>>> import numpy as np
>>> import numpy.linalg as la
>>> np.set_printoptions(precision=2, suppress=True, linewidth=120)
>>> F = np.loadtxt("sample6.csv", delimiter=",")
>>> F
array([[ 1.22,  0.25,  0.73, -0.22,  1.67, -0.67, -2.54,  1.51, -0.29,  0.32, -0.98, -1.98,  1.79,  1.01, -1.26],
       [ 0.23, -1.22,  0.19,  0.35,  2.5 , -0.55, -2.2 ,  1.12,  0.47,  1.39, -1.7 , -0.91,  1.77,  0.83, -0.98],
       [ 1.46,  2.6 ,  0.79, -0.98, -1.98, -0.03,  0.1 ,  0.28, -1.31, -2.04,  1.58, -1.39, -0.46,  0.05, -0.16],
       [ 0.02,  1.52, -0.05, -0.47, -2.58,  0.5 ,  2.01, -0.97, -0.63, -1.58,  1.79,  0.61, -1.67, -0.75,  0.86],
       [ 0.99, -0.14,  0.61, -0.07,  1.95, -0.66, -2.53,  1.46, -0.1 ,  0.62, -1.21, -1.76,  1.84,  1.  , -1.23],
       [ 1.88,  2.15,  1.07, -0.89, -0.45, -0.45, -1.53,  1.17, -1.19, -1.35,  0.58, -2.31,  0.78,  0.67, -0.92],
       [ 1.49,  0.8 ,  0.88, -0.42,  1.21, -0.66, -2.45,  1.53, -0.56, -0.12, -0.62, -2.22,  1.64,  0.99, -1.26],
       [-1.69, -1.27, -0.98,  0.59, -0.73,  0.63,  2.27, -1.49,  0.79,  0.52,  0.27,  2.35, -1.44, -0.94,  1.21],
       [-1.74, -1.41, -1.01,  0.64, -0.57,  0.61,  2.19, -1.46,  0.86,  0.65,  0.15,  2.38, -1.37, -0.91,  1.19],
       [ 0.87,  2.31,  0.44, -0.82, -2.49,  0.24,  1.1 , -0.34, -1.1 , -2.01,  1.85, -0.5 , -1.13, -0.36,  0.35],
       [ 1.66,  2.59,  0.91, -1.  , -1.61, -0.16, -0.39,  0.57, -1.34, -1.93,  1.35, -1.74, -0.1 ,  0.24, -0.4 ],
       [-0.96, -2.38, -0.5 ,  0.85,  2.44, -0.2 , -0.96,  0.25,  1.14,  2.04, -1.83,  0.63,  1.05,  0.3 , -0.27],
       [ 1.8 ,  2.49,  1.  , -0.99, -1.19, -0.28, -0.86,  0.83, -1.31, -1.75,  1.08, -2.02,  0.25,  0.42, -0.63],
       [ 0.85,  2.29,  0.43, -0.81, -2.5 ,  0.25,  1.13, -0.36, -1.09, -2.01,  1.85, -0.47, -1.15, -0.37,  0.36],
       [-1.68, -1.24, -0.98,  0.58, -0.76,  0.63,  2.28, -1.49,  0.78,  0.5 ,  0.29,  2.35, -1.46, -0.94,  1.22],
       [-0.98, -2.39, -0.5 ,  0.86,  2.43, -0.2 , -0.95,  0.24,  1.14,  2.04, -1.82,  0.65,  1.03,  0.3 , -0.27],
       [-1.76, -1.48, -1.02,  0.67, -0.49,  0.6 ,  2.15, -1.45,  0.89,  0.71,  0.09,  2.39, -1.33, -0.9 ,  1.17],
       [-0.63, -2.12, -0.3 ,  0.73,  2.58, -0.32, -1.41,  0.54,  0.98,  1.93, -1.87,  0.17,  1.33,  0.49, -0.51],
       [ 0.47,  1.98,  0.21, -0.67, -2.61,  0.38,  1.59, -0.66, -0.89, -1.85,  1.87,  0.05, -1.44, -0.56,  0.61],
       [-1.88, -2.11, -1.07,  0.88,  0.39,  0.46,  1.57, -1.2 ,  1.17,  1.31, -0.54,  2.32, -0.82, -0.69,  0.94],
       [-1.1 , -0.04, -0.67,  0.14, -1.83,  0.67,  2.54, -1.49,  0.19, -0.49,  1.11,  1.87, -1.82, -1.01,  1.25],
       [-1.25, -2.54, -0.67,  0.94,  2.22, -0.08, -0.5 , -0.04,  1.25,  2.07, -1.72,  1.06,  0.74,  0.11, -0.04],
       [-1.88, -2.26, -1.06,  0.92,  0.67,  0.41,  1.35, -1.08,  1.23,  1.48, -0.73,  2.25, -0.63, -0.61,  0.85],
       [ 1.6 ,  2.61,  0.87, -1.  , -1.75, -0.12, -0.22,  0.47, -1.33, -1.98,  1.44, -1.62, -0.23,  0.17, -0.32],
       [-1.44, -0.68, -0.85,  0.38, -1.31,  0.67,  2.48, -1.53,  0.51,  0.03,  0.7 ,  2.18, -1.68, -1.  ,  1.27],
       [ 1.44,  2.6 ,  0.78, -0.98, -2.01, -0.02,  0.15,  0.26, -1.3 , -2.04,  1.59, -1.35, -0.49,  0.03, -0.14],
       [ 1.45,  2.6 ,  0.78, -0.98, -1.99, -0.02,  0.13,  0.27, -1.31, -2.04,  1.59, -1.36, -0.48,  0.03, -0.15],
       [ 0.69,  2.17,  0.34, -0.76, -2.56,  0.3 ,  1.33, -0.49, -1.01, -1.95,  1.87, -0.26, -1.28, -0.45,  0.47],
       [-1.88, -2.12, -1.07,  0.88,  0.41,  0.46,  1.56, -1.19,  1.17,  1.32, -0.55,  2.32, -0.81, -0.69,  0.94],
       [ 1.86,  1.89,  1.06, -0.81, -0.04, -0.52, -1.83,  1.31, -1.07, -1.09,  0.3 , -2.38,  1.03,  0.78, -1.05],
       [-1.65, -2.6 , -0.9 ,  1.  ,  1.64,  0.15,  0.35, -0.55,  1.34,  1.94, -1.37,  1.71,  0.13, -0.22,  0.39],
       [-1.67, -2.59, -0.92,  1.  ,  1.59,  0.17,  0.42, -0.58,  1.34,  1.92, -1.34,  1.75,  0.08, -0.25,  0.42],
       [-0.7 , -2.18, -0.34,  0.76,  2.56, -0.3 , -1.32,  0.48,  1.01,  1.96, -1.87,  0.26,  1.27,  0.45, -0.47],
       [-1.85, -1.8 , -1.06,  0.78, -0.07,  0.54,  1.9 , -1.35,  1.04,  1.01, -0.21,  2.39, -1.1 , -0.81,  1.08],
       [-1.67, -2.59, -0.92,  1.  ,  1.58,  0.17,  0.43, -0.59,  1.34,  1.92, -1.33,  1.76,  0.08, -0.25,  0.42],
       [ 1.54,  0.9 ,  0.91, -0.46,  1.11, -0.66, -2.42,  1.53, -0.61, -0.21, -0.55, -2.26,  1.61,  0.99, -1.26],
       [-0.58,  0.75, -0.39, -0.17, -2.31,  0.62,  2.41, -1.3 , -0.22, -1.07,  1.51,  1.32, -1.84, -0.93,  1.11],
       [ 0.33, -1.09,  0.24,  0.3 ,  2.45, -0.57, -2.27,  1.18,  0.4 ,  1.31, -1.65, -1.03,  1.79,  0.86, -1.02],
       [-1.83, -1.75, -1.05,  0.76, -0.14,  0.55,  1.95, -1.36,  1.01,  0.96, -0.17,  2.39, -1.14, -0.83,  1.1 ],
       [ 0.45,  1.96,  0.2 , -0.66, -2.61,  0.38,  1.6 , -0.68, -0.89, -1.85,  1.87,  0.06, -1.45, -0.57,  0.62],
       [ 0.07,  1.57, -0.02, -0.5 , -2.59,  0.49,  1.97, -0.94, -0.66, -1.62,  1.8 ,  0.55, -1.65, -0.73,  0.84],
       [-1.08, -2.45, -0.57,  0.89,  2.37, -0.15, -0.79,  0.13,  1.19,  2.06, -1.79,  0.8 ,  0.93,  0.23, -0.18],
       [-0.56, -2.06, -0.26,  0.71,  2.59, -0.35, -1.48,  0.59,  0.94,  1.9 , -1.87,  0.08,  1.37,  0.52, -0.56],
       [-0.03,  1.46, -0.07, -0.45, -2.57,  0.51,  2.05, -1.  , -0.6 , -1.55,  1.77,  0.67, -1.7 , -0.76,  0.88]])
>>> # looks like rank 2
>>> F.shape
(44, 15)
>>> F.sum(axis=1)
array([ 0.56,  1.29, -1.49, -1.4 ,  0.77, -0.78,  0.23,  0.09,  0.19, -1.6 , -1.35,  1.6 , -1.16, -1.6 ,  0.07,  1.6 ,
        0.24,  1.57, -1.54,  0.75, -0.68,  1.56,  0.9 , -1.4 , -0.3 , -1.5 , -1.49, -1.58,  0.76, -0.56,  1.36,  1.34,
        1.58,  0.49,  1.33,  0.16, -1.08,  1.23,  0.45, -1.54, -1.42,  1.59,  1.56, -1.38])
>>> la.matrix_rank(F)
np.int64(2)
